% ipython --no-banner

In [1]: import numpy as np

In [2]: np.set_printoptions(precision=2, suppress=True, linewidth=160)

In [3]: def rnd(a):
   ...:     return np.round(a, 2) + 0
   ...: 

In [4]: f = np.array([-2, -1, -2, 1, 2, -2, 1, 2, 1, 1, 0, 1])

In [5]: g = np.array([0, 3, 2, 0, 1, 1, 2, 2, 1, 3])

In [6]: feats = f[:, None] + g[None, :]

In [7]: feats
Out[7]: 
array([[-2,  1,  0, -2, -1, -1,  0,  0, -1,  1],
       [-1,  2,  1, -1,  0,  0,  1,  1,  0,  2],
       [-2,  1,  0, -2, -1, -1,  0,  0, -1,  1],
       [ 1,  4,  3,  1,  2,  2,  3,  3,  2,  4],
       [ 2,  5,  4,  2,  3,  3,  4,  4,  3,  5],
       [-2,  1,  0, -2, -1, -1,  0,  0, -1,  1],
       [ 1,  4,  3,  1,  2,  2,  3,  3,  2,  4],
       [ 2,  5,  4,  2,  3,  3,  4,  4,  3,  5],
       [ 1,  4,  3,  1,  2,  2,  3,  3,  2,  4],
       [ 1,  4,  3,  1,  2,  2,  3,  3,  2,  4],
       [ 0,  3,  2,  0,  1,  1,  2,  2,  1,  3],
       [ 1,  4,  3,  1,  2,  2,  3,  3,  2,  4]])

In [8]: # rows and columns are dependent

In [9]: feats.ravel(order="F")
Out[9]: 
array([-2, -1, -2,  1,  2, -2,  1,  2,  1,  1,  0,  1,  1,  2,  1,  4,  5,  1,  4,  5,  4,  4,  3,  4,  0,  1,  0,  3,  4,  0,  3,  4,  3,  3,  2,  3, -2, -1,
       -2,  1,  2, -2,  1,  2,  1,  1,  0,  1, -1,  0, -1,  2,  3, -1,  2,  3,  2,  2,  1,  2, -1,  0, -1,  2,  3, -1,  2,  3,  2,  2,  1,  2,  0,  1,  0,  3,
        4,  0,  3,  4,  3,  3,  2,  3,  0,  1,  0,  3,  4,  0,  3,  4,  3,  3,  2,  3, -1,  0, -1,  2,  3, -1,  2,  3,  2,  2,  1,  2,  1,  2,  1,  4,  5,  1,
        4,  5,  4,  4,  3,  4])

In [10]: feats.reshape(-1, 2)
Out[10]: 
array([[-2,  1],
       [ 0, -2],
       [-1, -1],
       [ 0,  0],
       [-1,  1],
       [-1,  2],
       [ 1, -1],
       [ 0,  0],
       [ 1,  1],
       [ 0,  2],
       [-2,  1],
       [ 0, -2],
       [-1, -1],
       [ 0,  0],
       [-1,  1],
       [ 1,  4],
       [ 3,  1],
       [ 2,  2],
       [ 3,  3],
       [ 2,  4],
       [ 2,  5],
       [ 4,  2],
       [ 3,  3],
       [ 4,  4],
       [ 3,  5],
       [-2,  1],
       [ 0, -2],
       [-1, -1],
       [ 0,  0],
       [-1,  1],
       [ 1,  4],
       [ 3,  1],
       [ 2,  2],
       [ 3,  3],
       [ 2,  4],
       [ 2,  5],
       [ 4,  2],
       [ 3,  3],
       [ 4,  4],
       [ 3,  5],
       [ 1,  4],
       [ 3,  1],
       [ 2,  2],
       [ 3,  3],
       [ 2,  4],
       [ 1,  4],
       [ 3,  1],
       [ 2,  2],
       [ 3,  3],
       [ 2,  4],
       [ 0,  3],
       [ 2,  0],
       [ 1,  1],
       [ 2,  2],
       [ 1,  3],
       [ 1,  4],
       [ 3,  1],
       [ 2,  2],
       [ 3,  3],
       [ 2,  4]])

In [11]: feats.reshape(2, -1)
Out[11]: 
array([[-2,  1,  0, -2, -1, -1,  0,  0, -1,  1, -1,  2,  1, -1,  0,  0,  1,  1,  0,  2, -2,  1,  0, -2, -1, -1,  0,  0, -1,  1,  1,  4,  3,  1,  2,  2,  3,
         3,  2,  4,  2,  5,  4,  2,  3,  3,  4,  4,  3,  5, -2,  1,  0, -2, -1, -1,  0,  0, -1,  1],
       [ 1,  4,  3,  1,  2,  2,  3,  3,  2,  4,  2,  5,  4,  2,  3,  3,  4,  4,  3,  5,  1,  4,  3,  1,  2,  2,  3,  3,  2,  4,  1,  4,  3,  1,  2,  2,  3,
         3,  2,  4,  0,  3,  2,  0,  1,  1,  2,  2,  1,  3,  1,  4,  3,  1,  2,  2,  3,  3,  2,  4]])

In [12]: blk = feats.reshape(12, 2, -1)

In [13]: blk.sum(axis=1)
Out[13]: 
array([[-3,  1,  0, -3,  0],
       [-1,  3,  2, -1,  2],
       [-3,  1,  0, -3,  0],
       [ 3,  7,  6,  3,  6],
       [ 5,  9,  8,  5,  8],
       [-3,  1,  0, -3,  0],
       [ 3,  7,  6,  3,  6],
       [ 5,  9,  8,  5,  8],
       [ 3,  7,  6,  3,  6],
       [ 3,  7,  6,  3,  6],
       [ 1,  5,  4,  1,  4],
       [ 3,  7,  6,  3,  6]])

In [14]: blk[:, 0]
Out[14]: 
array([[-2,  1,  0, -2, -1],
       [-1,  2,  1, -1,  0],
       [-2,  1,  0, -2, -1],
       [ 1,  4,  3,  1,  2],
       [ 2,  5,  4,  2,  3],
       [-2,  1,  0, -2, -1],
       [ 1,  4,  3,  1,  2],
       [ 2,  5,  4,  2,  3],
       [ 1,  4,  3,  1,  2],
       [ 1,  4,  3,  1,  2],
       [ 0,  3,  2,  0,  1],
       [ 1,  4,  3,  1,  2]])

In [15]: np.swapaxes(blk, 1, 2)[11]
Out[15]: 
array([[1, 2],
       [4, 3],
       [3, 3],
       [1, 2],
       [2, 4]])

In [16]: blk.shape
Out[16]: (12, 2, 5)
